>>> import numpy as np
>>> import numpy.linalg as la
>>> np.set_printoptions(precision=3, suppress=True, linewidth=200)
>>> tidy = lambda a: np.round(a, 3) + 0
>>> data = np.loadtxt("out19.csv", delimiter=",")
>>> data
array([[ 3., -3.,  9.,  2.,  2.,  1., -1.,  2.,  1.,  1.,  1., -1.,  0.],
       [-1., -5.,  0., -1.,  1., -1.,  1.,  1.,  0., -1., -2., -1., -1.],
       [ 1., -8., -4.,  2., -1.,  1.,  0.,  2., -1.,  1.,  0.,  1., -2.],
       [ 0.,  0.,  0., -4.,  2., -1.,  4.,  1.,  1., -2., -2., -2., -1.],
       [ 0.,  0.,  0.,  4.,  3., -5., -1.,  4.,  3., -5.,  2., -1.,  3.],
       [ 0.,  0.,  0., -1., -5., -3.,  5., -3.,  4., -5.,  4., -2.,  3.],
       [ 0.,  0.,  0.,  1.,  4.,  2.,  2., -5., -4.,  1., -4.,  0., -3.],
       [ 0.,  0.,  0., -1.,  2., -4., -3., -5.,  1.,  2.,  2., -3.,  0.],
       [ 0.,  0.,  0., -2.,  5.,  5., -5., -4.,  2., -1., -4.,  4., -1.],
       [ 0.,  0.,  0.,  1.,  0.,  1., -5.,  1., -3.,  5.,  0.,  2., -5.],
       [ 0.,  0.,  0.,  2., -2.,  3.,  5., -2., -3.,  1.,  5., -5.,  4.],
       [ 0.,  0.,  0., -2.,  5.,  3., -3., -3., -5., -5., -1.,  1., -4.],
       [ 0.,  0.,  0.,  0.,  4.,  3., -3., -1., -4., -1.,  3.,  3.,  1.]])
>>> x = np.array([-8, -6, -3, 4, -1, 4, -1, 8, -6, 8, 5, -5, -7])
>>> a = np.maximum(data @ x, 0)
>>> np.maximum(data @ (3 * x), 0)
array([ 18.,  90., 312.,   0.,   0.,   0.,   0.,   0.,   0., 312., 147.,   0.,  36.])
>>> np.maximum(data @ x, 0) - np.maximum(-data @ x, 0)
array([  6.,  30., 104., -33., -38., -95.,  -1., -24., -73., 104.,  49., -14.,  12.])
>>> a
array([  6.,  30., 104.,   0.,   0.,   0.,   0.,   0.,   0., 104.,  49.,   0.,  12.])
>>> W0 = np.load("m.npy")
>>> tidy(W0)
array([[ 0.691, -0.309,  0.185,  0.268,  0.226, -0.021,  0.35 , -0.309,  0.226],
       [-0.309,  0.691,  0.185,  0.268,  0.226, -0.021,  0.35 , -0.309,  0.226],
       [ 0.185,  0.185,  0.889, -0.161, -0.136,  0.012, -0.21 ,  0.185, -0.136],
       [ 0.268,  0.268, -0.161,  0.768, -0.196,  0.018, -0.303,  0.268, -0.196],
       [ 0.226,  0.226, -0.136, -0.196,  0.834,  0.015, -0.257,  0.226, -0.166],
       [-0.021, -0.021,  0.012,  0.018,  0.015,  0.999,  0.023, -0.021,  0.015],
       [ 0.35 ,  0.35 , -0.21 , -0.303, -0.257,  0.023,  0.603,  0.35 , -0.257],
       [-0.309, -0.309,  0.185,  0.268,  0.226, -0.021,  0.35 ,  0.691,  0.226],
       [ 0.226,  0.226, -0.136, -0.196, -0.166,  0.015, -0.257,  0.226,  0.834]])
>>> # symmetric, so the eigenvalues are real
>>> x = np.array([3, 2, 1, 2, 2, 2, 3, 2, 0])
>>> tidy(np.abs(la.eigvals(W0)))
array([1., 1., 1., 1., 1., 1., 1., 1., 1.])
>>> 9 - la.matrix_rank(W0 - np.eye(9), tol=1e-8)
np.int64(8)
>>> tidy(la.det(W0))
np.float64(-1.0)
>>> r0 = np.array([-2, -2, 0, 4, 3, 2, -4, 4, -5])
>>> M2 = W0 + np.outer(r0, np.eye(9)[4])
>>> tidy(la.det(M2) / la.det(W0)), tidy(1 + la.solve(W0, r0)[4])
(np.float64(4.604), np.float64(4.604))
>>> la.matrix_rank(M2 - W0)
np.int64(1)
>>> la.matrix_rank(la.inv(M2) - la.inv(W0), tol=1e-8)
np.int64(1)
>>> w, evecs = la.eigh(W0)
>>> x = np.array([0, 1, 1, -1, -1, 2, 1, -3, 3])
>>> tidy(la.eigvalsh(W0[1:, 1:]))
array([-0.691,  1.   ,  1.   ,  1.   ,  1.   ,  1.   ,  1.   ,  1.   ])
>>> tidy(np.abs(W0).sum(axis=1).max()), tidy(np.abs(w).max())
(np.float64(2.704), np.float64(1.0))
>>> tidy(x @ W0 @ x / (x @ x)), tidy(w[0]), tidy(w[-1])
(np.float64(0.798), np.float64(-1.0), np.float64(1.0))
>>> tidy(x @ W0 @ x)
np.float64(21.552)
>>> tidy(evecs * np.abs(w) @ evecs.T)
array([[1., 0., 0., 0., 0., 0., 0., 0., 0.],
       [0., 1., 0., 0., 0., 0., 0., 0., 0.],
       [0., 0., 1., 0., 0., 0., 0., 0., 0.],
       [0., 0., 0., 1., 0., 0., 0., 0., 0.],
       [0., 0., 0., 0., 1., 0., 0., 0., 0.],
       [0., 0., 0., 0., 0., 1., 0., 0., 0.],
       [0., 0., 0., 0., 0., 0., 1., 0., 0.],
       [0., 0., 0., 0., 0., 0., 0., 1., 0.],
       [0., 0., 0., 0., 0., 0., 0., 0., 1.]])
>>> mat = np.load("test17.npy")
>>> mat
array([[3., 1., 0., 0., 0., 0., 0.],
       [0., 3., 1., 0., 0., 0., 0.],
       [0., 0., 3., 1., 0., 0., 0.],
       [0., 0., 0., 3., 1., 0., 0.],
       [0., 0., 0., 0., 3., 1., 0.],
       [0., 0., 0., 0., 0., 3., 1.],
       [0., 0., 0., 0., 0., 0., 3.]])
>>> tidy(la.norm(mat, 2))
np.float64(3.939)
>>> tidy(la.norm(mat, axis=0))
array([3.   , 3.162, 3.162, 3.162, 3.162, 3.162, 3.162])
>>> tidy(la.norm(mat) ** 2 / la.norm(mat, 2) ** 2)
np.float64(4.448)
>>> tidy(la.norm(mat, axis=1))
array([3.162, 3.162, 3.162, 3.162, 3.162, 3.162, 3.   ])
>>> tidy(la.norm(mat, "nuc"))
np.float64(21.502)
>>> M2 = mat / np.sqrt((mat ** 2).mean(axis=1, keepdims=True))
>>> tidy(la.norm(M2, axis=1))
array([2.646, 2.646, 2.646, 2.646, 2.646, 2.646, 2.646])
>>> x = np.array([-1, 1, 1, 1, -2, 1, 2])
>>> y = mat @ x
>>> b, lr = np.zeros(7), 1 / la.norm(mat, 2) ** 2
>>> for i in range(30):
...     b -= lr * mat.T @ (mat @ b - y)
...     if i % 10 == 0: print(i, round(la.norm(mat @ b - y), 3))
... 
0 4.163
10 0.08
20 0.003
>>> tidy(la.cond(mat))
np.float64(1.876)
>>> tidy(b)
array([-1.,  1.,  1.,  1., -2.,  1.,  2.])
>>> mat @ mat
array([[9., 6., 1., 0., 0., 0., 0.],
       [0., 9., 6., 1., 0., 0., 0.],
       [0., 0., 9., 6., 1., 0., 0.],
       [0., 0., 0., 9., 6., 1., 0.],
       [0., 0., 0., 0., 9., 6., 1.],
       [0., 0., 0., 0., 0., 9., 6.],
       [0., 0., 0., 0., 0., 0., 9.]])
>>> [int(la.matrix_rank(la.matrix_power(mat, p))) for p in range(1, 8)]
[7, 7, 7, 7, 7, 7, 7]
>>> tidy(np.sort(la.eigvals(mat)))
array([3., 3., 3., 3., 3., 3., 3.])
>>> la.matrix_rank(mat - mat[0, 0] * np.eye(7))
np.int64(6)
>>> gram = mat.T @ mat
>>> gram
array([[ 9.,  3.,  0.,  0.,  0.,  0.,  0.],
       [ 3., 10.,  3.,  0.,  0.,  0.,  0.],
       [ 0.,  3., 10.,  3.,  0.,  0.,  0.],
       [ 0.,  0.,  3., 10.,  3.,  0.,  0.],
       [ 0.,  0.,  0.,  3., 10.,  3.,  0.],
       [ 0.,  0.,  0.,  0.,  3., 10.,  3.],
       [ 0.,  0.,  0.,  0.,  0.,  3., 10.]])
>>> np.trace(gram), (mat ** 2).sum()
(np.float64(69.0), np.float64(69.0))
>>> la.matrix_rank(gram)
np.int64(7)
>>> K = np.array([[2, 5, 0, 0, 0, 0],
...     [3, 7, 0, 0, 0, 0],
...     [2, 5, 0, 0, 0, 0],
...     [0, 0, 2, 5, 0, 0],
...     [0, 0, 3, 7, 0, 0],
...     [0, 0, 2, 5, 0, 0],
...     [0, 0, 0, 0, 2, 5],
...     [0, 0, 0, 0, 3, 7],
...     [0, 0, 0, 0, 2, 5]])
>>> # row 2 repeats row 0
>>> (mat + mat.T) / 2
array([[3. , 0.5, 0. , 0. , 0. , 0. , 0. ],
       [0.5, 3. , 0.5, 0. , 0. , 0. , 0. ],
       [0. , 0.5, 3. , 0.5, 0. , 0. , 0. ],
       [0. , 0. , 0.5, 3. , 0.5, 0. , 0. ],
       [0. , 0. , 0. , 0.5, 3. , 0.5, 0. ],
       [0. , 0. , 0. , 0. , 0.5, 3. , 0.5],
       [0. , 0. , 0. , 0. , 0. , 0.5, 3. ]])
>>> mat.inv()
Traceback (most recent call last):
  File "<python-input-56>", line 1, in <module>
    mat.inv()
    ^^^^^^^
AttributeError: 'numpy.ndarray' object has no attribute 'inv'
>>> tidy(np.sort(np.abs(la.eigvals(mat))))
array([3., 3., 3., 3., 3., 3., 3.])
>>> np.allclose(mat @ mat.T, mat.T @ mat)
False
>>> tidy(la.det(mat))
np.float64(2187.0)
>>> proj = K @ la.solve(K.T @ K, K.T)
>>> tidy(np.diag(proj))
array([0.5, 1. , 0.5, 0.5, 1. , 0.5, 0.5, 1. , 0.5])
>>> tidy(proj @ K[:, 3])
array([0., 0., 0., 5., 7., 5., 0., 0., 0.])
>>> tidy(np.trace(proj))
np.float64(6.0)
>>> tidy(K.mean(axis=0))
array([0.778, 1.889, 0.778, 1.889, 0.778, 1.889])
>>> tidy(la.norm(K))
np.float64(18.655)
>>> K - K[0]
array([[ 0,  0,  0,  0,  0,  0],
       [ 1,  2,  0,  0,  0,  0],
       [ 0,  0,  0,  0,  0,  0],
       [-2, -5,  2,  5,  0,  0],
       [-2, -5,  3,  7,  0,  0],
       [-2, -5,  2,  5,  0,  0],
       [-2, -5,  0,  0,  2,  5],
       [-2, -5,  0,  0,  3,  7],
       [-2, -5,  0,  0,  2,  5]])
>>> np.diff(K, axis=0)
array([[ 1,  2,  0,  0,  0,  0],
       [-1, -2,  0,  0,  0,  0],
       [-2, -5,  2,  5,  0,  0],
       [ 0,  0,  1,  2,  0,  0],
       [ 0,  0, -1, -2,  0,  0],
       [ 0,  0, -2, -5,  2,  5],
       [ 0,  0,  0,  0,  1,  2],
       [ 0,  0,  0,  0, -1, -2]])
>>> np.unravel_index(np.abs(K).argmax(), K.shape)
(np.int64(1), np.int64(1))
